>>> import numpy as np
>>> import numpy.linalg as la
>>> np.set_printoptions(suppress=True, linewidth=140)
>>> K = np.loadtxt("mat.csv", delimiter=",")
>>> K
array([[-0.02,  1.33,  0.78, -1.97],
       [ 1.33, -1.22,  0.44, -1.65],
       [ 0.78,  0.44, -1.75, -1.02],
       [-1.97, -1.65, -1.02, -1.01]])
>>> [round(float(la.det(K[:i, :i])), 2) + 0 for i in range(1, 5)]
[-0.02, -1.74, 4.71, -35.98]
>>> np.all(la.eigvalsh(K) > 0)
np.False_
>>> w, V = la.eigh(K)
>>> x0 = np.array([-5, 6, 0, -5])
>>> np.round(V * np.maximum(w, 0) @ V.T, 2)
array([[ 1.22,  0.86,  0.51, -1.08],
       [ 0.86,  0.61,  0.36, -0.76],
       [ 0.51,  0.36,  0.22, -0.45],
       [-1.08, -0.76, -0.45,  0.96]])
>>> round(x0 @ K @ x0 / (x0 @ x0), 2), round(float(w[0]), 2), round(w[-1], 2)
(np.float64(-1.73), -3.0, np.float64(3.0))
>>> round(float(x0 @ K @ x0), 2)
-148.97
>>> arr = np.load("x.npy")
>>> arr
array([[  4,   5,   6,   7,   8,   9,  10,  11,  12],
       [ 13,  14,  15,  16,  17,  18,  19,  20,  21],
       [ 22,  23,  24,  25,  26,  27,  28,  29,  30],
       [ 31,  32,  33,  34,  35,  36,  37,  38,  39],
       [ 40,  41,  42,  43,  44,  45,  46,  47,  48],
       [ 49,  50,  51,  52,  53,  54,  55,  56,  57],
       [ 58,  59,  60,  61,  62,  63,  64,  65,  66],
       [ 67,  68,  69,  70,  71,  72,  73,  74,  75],
       [ 76,  77,  78,  79,  80,  81,  82,  83,  84],
       [ 85,  86,  87,  88,  89,  90,  91,  92,  93],
       [ 94,  95,  96,  97,  98,  99, 100, 101, 102]])
>>> np.round(arr @ la.pinv(arr) @ arr, 2)
array([[  4.,   5.,   6.,   7.,   8.,   9.,  10.,  11.,  12.],
       [ 13.,  14.,  15.,  16.,  17.,  18.,  19.,  20.,  21.],
       [ 22.,  23.,  24.,  25.,  26.,  27.,  28.,  29.,  30.],
       [ 31.,  32.,  33.,  34.,  35.,  36.,  37.,  38.,  39.],
       [ 40.,  41.,  42.,  43.,  44.,  45.,  46.,  47.,  48.],
       [ 49.,  50.,  51.,  52.,  53.,  54.,  55.,  56.,  57.],
       [ 58.,  59.,  60.,  61.,  62.,  63.,  64.,  65.,  66.],
       [ 67.,  68.,  69.,  70.,  71.,  72.,  73.,  74.,  75.],
       [ 76.,  77.,  78.,  79.,  80.,  81.,  82.,  83.,  84.],
       [ 85.,  86.,  87.,  88.,  89.,  90.,  91.,  92.,  93.],
       [ 94.,  95.,  96.,  97.,  98.,  99., 100., 101., 102.]])
